$ python3 -q
>>> import numpy as np
>>> np.set_printoptions(suppress=True, linewidth=120)
>>> rnd = lambda a: np.round(a, 2) + 0
>>> mat = np.load("a.npy")
>>> mat
array([[-0.3 ,  0.9 , -0.2 , -0.7 , -1.1 , -0.5 , -0.9 , -0.4 ,  1.62],
       [ 1.4 ,  2.2 ,  1.2 ,  0.3 , -1.4 , -1.6 , -0.2 ,  0.9 ,  4.7 ],
       [-0.8 , -1.3 , -2.  ,  0.4 ,  1.  , -0.4 ,  0.6 ,  1.5 ,  1.4 ],
       [-0.4 , -0.4 ,  0.1 ,  1.1 ,  1.2 ,  0.3 , -0.8 ,  1.  , -0.63],
       [ 1.2 , -1.6 ,  0.1 ,  0.1 , -0.1 ,  0.6 , -1.4 , -0.6 , -1.78],
       [ 0.  , -2.  ,  1.3 ,  1.2 , -1.4 ,  0.8 , -1.9 ,  0.3 , -2.32],
       [ 0.6 ,  0.1 , -1.3 ,  0.1 , -0.6 , -0.8 , -0.7 , -1.1 ,  2.  ],
       [ 0.7 ,  0.5 , -0.4 , -1.3 ,  0.6 , -0.1 ,  1.1 , -0.6 ,  0.51],
       [-2.5 , -1.2 , -0.9 ,  0.4 , -0.4 , -0.5 , -1.1 ,  0.  ,  1.21],
       [ 1.  , -1.  , -1.6 ,  0.3 , -0.4 , -1.  , -1.8 ,  1.9 ,  3.52],
       [ 1.8 , -0.5 ,  1.3 ,  1.5 ,  0.9 , -1.  ,  1.3 ,  1.  ,  2.69],
       [ 2.5 , -0.3 , -1.  ,  0.4 , -1.3 , -1.1 ,  0.6 ,  1.9 ,  3.29],
       [-1.7 , -0.7 , -0.1 ,  0.8 ,  0.2 , -0.2 , -2.  ,  0.7 ,  0.57],
       [ 0.4 , -1.1 , -0.9 ,  1.9 , -0.2 ,  0.8 ,  1.1 , -0.5 , -2.77],
       [-0.3 , -0.4 , -0.8 ,  0.7 ,  1.2 ,  1.5 ,  0.2 ,  1.8 , -4.98],
       [ 1.5 , -0.9 , -0.7 , -0.9 , -0.2 ,  0.1 , -0.7 , -0.7 , -0.2 ],
       [-0.8 ,  2.3 ,  0.8 ,  1.  ,  1.5 ,  0.3 , -0.2 ,  0.6 , -0.94],
       [ 0.9 , -1.1 ,  1.5 , -0.9 , -1.1 , -1.1 ,  2.2 ,  0.4 ,  3.75],
       [-0.4 ,  0.5 , -1.6 , -0.2 ,  0.  ,  0.3 , -1.  ,  0.7 , -1.38],
       [-0.1 , -1.  , -2.  ,  0.3 ,  0.3 ,  0.2 , -1.4 ,  0.8 , -0.58],
       [-0.8 ,  0.4 ,  0.2 ,  0.  ,  1.  ,  2.1 ,  0.6 ,  2.  , -5.81],
       [-1.2 , -0.5 , -0.1 ,  1.5 ,  1.5 ,  0.9 , -0.6 ,  1.6 , -3.09],
       [ 0.8 , -0.1 , -0.1 ,  0.7 ,  1.3 , -0.2 , -0.2 ,  0.4 ,  0.89]])
>>> Q, r_ = np.linalg.qr(mat)
>>> np.trace(Q @ Q.T)
np.float64(9.0)
>>> rnd(abs(r_[0, 0])), rnd(np.linalg.norm(mat[:, 0]))
(np.float64(5.62), np.float64(5.62))
>>> rnd(Q.T @ Q)
array([[1., 0., 0., 0., 0., 0., 0., 0., 0.],
       [0., 1., 0., 0., 0., 0., 0., 0., 0.],
       [0., 0., 1., 0., 0., 0., 0., 0., 0.],
       [0., 0., 0., 1., 0., 0., 0., 0., 0.],
       [0., 0., 0., 0., 1., 0., 0., 0., 0.],
       [0., 0., 0., 0., 0., 1., 0., 0., 0.],
       [0., 0., 0., 0., 0., 0., 1., 0., 0.],
       [0., 0., 0., 0., 0., 0., 0., 1., 0.],
       [0., 0., 0., 0., 0., 0., 0., 0., 1.]])
>>> gram = np.cov(mat, rowvar=False)
>>> np.argsort(-mat.std(axis=0).round(6), kind="stable")
array([8, 0, 6, 1, 2, 4, 7, 5, 3])
>>> np.median(mat, axis=0)
array([ 0.  , -0.5 , -0.2 ,  0.4 ,  0.  , -0.1 , -0.6 ,  0.7 ,  0.51])
>>> rnd(np.linalg.eigvalsh(gram)[::-1])
array([9.03, 1.8 , 1.34, 1.11, 0.95, 0.72, 0.49, 0.32, 0.01])
>>> gram.shape
(9, 9)
>>> rnd(np.polyfit(mat[:, 5], mat[:, 0], 1))
array([-0.55,  0.14])
>>> basis = mat[[17, 3]].astype(float)
>>> for _ in range(7):
...     idx = np.linalg.norm(mat[:, None] - basis, axis=-1).argmin(axis=1)
...     basis = np.array([mat[idx == j].mean(axis=0) for j in range(2)])
... 
>>> idx
array([0, 0, 1, 1, 1, 1, 0, 1, 1, 0, 0, 0, 1, 1, 1, 1, 1, 0, 1, 1, 1, 1, 1])
>>> np.abs(basis[1] - basis[0]).argmax()
np.int64(8)
>>> np.bincount(idx)
array([ 7, 16])
>>> Xs = (mat - mat.mean(axis=0)) / mat.std(axis=0)
>>> np.argwhere(np.abs(Xs) > 2)
array([[ 1,  1],
       [ 7,  3],
       [ 8,  0],
       [11,  0],
       [16,  1],
       [17,  6],
       [20,  5],
       [20,  8]])
>>> rnd(Xs.std(axis=0))
array([1., 1., 1., 1., 1., 1., 1., 1., 1.])
>>> b = np.linalg.lstsq(np.delete(Xs, 4, axis=1), Xs[:, 4])[0]
>>> rnd(b)
array([-0.22,  0.26, -0.25,  0.37,  2.21,  0.29,  0.03,  1.85])
>>> rnd(1 - np.var(Xs[:, 4] - np.delete(Xs, 4, axis=1) @ b))
np.float64(0.49)
>>> data = np.loadtxt("x.csv", delimiter=",")
>>> rnd(data)
array([[-0.44,  0.36,  0.08, -0.13,  0.06,  0.13, -0.34, -0.33,  0.03, -0.01,  0.15,  0.28, -0.53],
       [-0.04, -0.2 , -0.18, -0.3 ,  0.44,  0.1 , -0.2 ,  0.46, -0.07,  0.14, -0.51,  0.06, -0.22],
       [ 0.22,  0.26, -0.18,  0.1 ,  0.46, -0.67, -0.1 , -0.03, -0.19, -0.07,  0.15,  0.29,  0.06],
       [ 0.66,  0.15,  0.01, -0.27,  0.16,  0.44, -0.26, -0.05,  0.03, -0.07,  0.34,  0.02,  0.1 ],
       [ 0.15,  0.2 ,  0.12, -0.24, -0.35, -0.26, -0.55,  0.16,  0.29,  0.08, -0.17, -0.2 , -0.01],
       [-0.07,  0.2 , -0.11, -0.15,  0.25, -0.02,  0.32,  0.19,  0.11,  0.42,  0.41, -0.49, -0.28],
       [ 0.07, -0.13,  0.45, -0.21,  0.14, -0.33,  0.14, -0.05,  0.19, -0.52, -0.03, -0.34, -0.24],
       [ 0.07, -0.57,  0.07, -0.26, -0.26, -0.31, -0.13, -0.11, -0.16,  0.44,  0.3 ,  0.16, -0.13],
       [-0.33,  0.18,  0.32, -0.2 ,  0.24, -0.05, -0.16, -0.17, -0.12,  0.28, -0.06, -0.22,  0.63],
       [ 0.11,  0.13, -0.52, -0.24, -0.19, -0.08,  0.04, -0.46, -0.34, -0.06, -0.29, -0.39, -0.08],
       [ 0.22, -0.09,  0.02,  0.6 ,  0.18, -0.03, -0.21, -0.3 ,  0.36,  0.35, -0.21, -0.21, -0.15],
       [-0.26, -0.05, -0.55, -0.02, -0.09, -0.13, -0.16,  0.17,  0.5 , -0.19,  0.26, -0.03,  0.24],
       [-0.07,  0.07,  0.05,  0.4 , -0.15,  0.  , -0.35,  0.4 , -0.53, -0.13,  0.22, -0.32, -0.11],
       [ 0.18,  0.5 ,  0.11, -0.02, -0.36, -0.15,  0.32,  0.26,  0.06,  0.26, -0.19,  0.22, -0.06]])
>>> rng = np.random.default_rng(523)
>>> A2 = data + rng.integers(-2, 3, (14, 2)) @ rng.integers(-2, 3, (2, 13))
>>> rnd(A2)
array([[ 1.56,  3.36,  3.08,  0.87, -1.94,  0.13, -0.34, -2.33,  4.03, -0.01,  0.15,  2.28, -3.53],
       [-2.04, -3.2 , -3.18, -1.3 ,  2.44,  0.1 , -0.2 ,  2.46, -4.07,  0.14, -0.51, -1.94,  2.78],
       [-1.78,  0.26,  2.82,  2.1 , -3.54,  2.33, -0.1 , -1.03,  1.81,  2.93,  3.15,  1.29, -2.94],
       [-1.34, -0.85,  1.01,  0.73, -1.84,  2.44, -0.26, -0.05,  0.03,  1.93,  2.34,  0.02, -0.9 ],
       [-3.85, -2.8 ,  0.12,  0.76, -2.35,  2.74, -0.55,  1.16, -1.71,  3.08,  2.83, -1.2 , -0.01],
       [-0.07,  1.2 ,  1.89,  0.85, -1.75,  0.98,  0.32, -0.81,  2.11,  1.42,  1.41,  0.51, -2.28],
       [ 6.07,  3.87, -0.55, -2.21,  4.14, -5.33,  0.14, -1.05,  2.19, -5.52, -5.03,  0.66,  0.76],
       [-1.93, -3.57, -2.93, -1.26,  1.74, -0.31, -0.13,  1.89, -4.16,  0.44,  0.3 , -1.84,  2.87],
       [ 7.67,  6.18,  0.32, -2.2 ,  4.24, -6.05, -0.16, -2.17,  3.88, -5.72, -6.06,  1.78,  0.63],
       [ 0.11,  1.13,  1.48,  0.76, -2.19,  0.92,  0.04, -1.46,  1.66,  0.94,  0.71,  0.61, -2.08],
       [ 2.22, -0.09, -2.98, -1.4 ,  4.18, -3.03, -0.21,  0.7 , -1.64, -2.65, -3.21, -1.21,  2.85],
       [-0.26,  1.95,  3.45,  1.98, -4.09,  1.87, -0.16, -1.83,  4.5 ,  1.81,  2.26,  1.97, -3.76],
       [ 5.93,  5.07,  1.05, -0.6 ,  1.85, -4.  , -0.35, -1.6 ,  3.47, -4.13, -3.78,  1.68, -1.11],
       [-3.82, -1.5 ,  2.11,  1.98, -4.36,  3.85,  0.32,  0.26,  0.06,  4.26,  3.81,  0.22, -2.06]])
>>> rnd(np.linalg.svd(A2 - data, compute_uv=False))
array([28.01, 20.33,  0.  ,  0.  ,  0.  ,  0.  ,  0.  ,  0.  ,  0.  ,  0.  ,  0.  ,  0.  ,  0.  ])
>>> np.abs(A2 - data).sum(axis=1)
array([22., 22., 27., 14., 23., 15., 37., 22., 46., 15., 27., 30., 36., 28.])
>>> A2 = data / np.sqrt((data ** 2).mean(axis=1, keepdims=True))
>>> np.linalg.matrix_rank(A2) == np.linalg.matrix_rank(data)
np.True_
>>> A2 = np.c_[data[:, :10] @ np.array([[5, 3, 7, 0, 4, 4, 5, 9, 1, 4],
...     [6, 9, 4, 6, 2, 1, 1, 7, 1, 2],
...     [2, 8, 5, 8, 1, 0, 8, 2, 8, 9],
...     [6, 2, 9, 8, 2, 4, 3, 7, 3, 6],
...     [3, 2, 8, 4, 1, 5, 7, 0, 1, 1],
...     [2, 8, 4, 5, 7, 7, 8, 3, 5, 1],
...     [4, 3, 3, 0, 2, 2, 4, 0, 9, 6],
...     [0, 3, 4, 4, 6, 6, 7, 9, 3, 4],
...     [9, 0, 4, 0, 9, 2, 4, 2, 2, 8],
...     [1, 2, 1, 4, 1, 2, 6, 3, 5, 4]]), np.array([5, 8, 4, 2, 3, 4, -8, 0, 6, 5, -5, -2, 4, 9])]
>>> rnd(A2)
array([[ -1.26,   1.48,  -3.62,   1.3 ,  -2.59,  -3.31,  -3.71,  -4.75,  -3.11,  -4.03,   5.  ],
       [ -3.36,  -1.27,   0.33,  -0.41,   1.64,   3.84,   4.11,   0.52,  -1.56,  -2.85,   8.  ],
       [  0.77,  -3.24,   2.33,  -1.02,  -5.02,  -1.78,  -3.72,   1.22,  -5.25,  -2.34,   4.  ],
       [  3.12,   5.66,   5.02,   1.22,   5.03,   4.75,   5.77,   5.89,  -0.27,   0.26,   2.  ],
       [ -0.34,  -1.02,  -3.32,  -1.44,   0.99,  -3.15,  -2.8 ,   2.82,  -4.54,   0.02,   3.  ],
       [  3.15,   3.07,   2.91,   2.43,   3.03,   3.28,   5.67,   2.58,   4.73,   3.71,   4.  ],
       [  0.74,  -0.92,   0.61,  -2.25,  -0.89,  -2.94,  -0.58,  -3.43,   0.31,   2.74,  -8.  ],
       [ -7.43,  -7.8 ,  -8.14,  -6.28,  -5.74,  -5.19,  -4.1 ,  -6.02,  -2.19,  -3.15,   0.  ],
       [ -2.  ,   2.47,  -1.46,   3.22,  -3.28,  -2.11,   1.17,  -3.53,   1.04,  -0.56,   6.  ],
       [ -4.88,  -5.58,  -8.51,  -8.6 ,  -6.93,  -5.44, -11.05,  -6.12,  -7.25, -10.3 ,   5.  ],
       [  7.41,   0.49,   7.95,   5.17,   3.2 ,   3.07,   4.54,   4.54,   1.74,   6.36,  -5.  ],
       [  0.32,  -7.21,  -4.18,  -5.96,   2.32,  -1.19,  -6.03,  -2.33,  -6.36,  -3.45,  -2.  ],
       [ -4.22,   1.17,   0.69,   4.5 ,  -2.7 ,   0.97,  -1.31,   4.89,  -2.27,  -2.75,   4.  ],
       [  4.73,   6.21,   2.72,   3.62,   3.38,   1.16,   3.45,   8.03,   5.5 ,   6.61,   9.  ]])
>>> np.linalg.matrix_rank(np.c_[data, A2])
np.int64(14)
>>> np.linalg.matrix_rank(A2)
np.int64(11)
